$ ipython --no-banner

In [1]: import numpy as np

In [2]: from numpy import linalg as LA

In [3]: np.set_printoptions(suppress=True, linewidth=200)

In [4]: rd = lambda a: np.round(a, 1) + 0

In [5]: F = np.load("dump.npy")

In [6]: F
Out[6]: 
array([[-1. , -0.3, -2. , -0.2,  0.3],
       [-2.9, -0.6, -1. , -0.2, -0.1],
       [-0.8,  1.9, -1.5,  0.8,  0. ],
       [ 0.1,  1.3, -2. ,  0.5, -0.3],
       [ 1.2, -0.6,  2. ,  1.4,  0.3]])

In [7]: vec = np.array([2, 1, -1, -2, 0])

In [8]: rhs = F @ vec

In [9]: beta, lr = np.zeros(5), 1 / LA.norm(F, 2) ** 2

In [10]: for i in range(8):
    ...:     beta -= lr * F.T @ (F @ beta - rhs)
    ...:     if i % 2 == 0: print(i, round(LA.norm(F @ beta - rhs), 1))
    ...: 
0 4.8
2 3.3
4 2.4
6 1.9

In [11]: rd(beta)
Out[11]: array([ 1.6,  0.8, -0.9, -0.9, -0.2])

In [12]: other = F / LA.norm(F, axis=1, keepdims=True)

In [13]: gram = other @ other.T

In [14]: np.argwhere(np.triu(np.abs(gram) > 0.95, 1))
Out[14]: array([], shape=(0, 2), dtype=int64)

In [15]: (np.abs(gram) > 0.9).astype(int)
Out[15]: 
array([[1, 0, 0, 0, 0],
       [0, 1, 0, 0, 0],
       [0, 0, 1, 0, 0],
       [0, 0, 0, 1, 0],
       [0, 0, 0, 0, 1]])

In [16]: rd(LA.eigvals(F).sum().real)
Out[16]: np.float64(-2.3)

In [17]: rd(LA.eigvals(F))
Out[17]: array([-2. +1.8j, -2. -1.8j,  1.3+0.j ,  0.2+1.j ,  0.2-1.j ])

In [18]: vec = np.array([2, 3, -4, 5, 5])

In [19]: rhs = F @ vec

In [20]: rd(rhs)
Out[20]: array([ 5.6, -5.1, 14.1, 13.1,  1.1])

In [21]: rd(LA.solve(F.T, F[0]))
Out[21]: array([1., 0., 0., 0., 0.])

In [22]: rd(LA.solve(F, rhs))
Out[22]: array([ 2.,  3., -4.,  5.,  5.])

In [23]: rd(LA.solve(F, F[:, 4]))
Out[23]: array([0., 0., 0., 0., 1.])

In [24]: rd(LA.solve(F, 5 * rhs))
Out[24]: array([ 10.,  15., -20.,  25.,  25.])
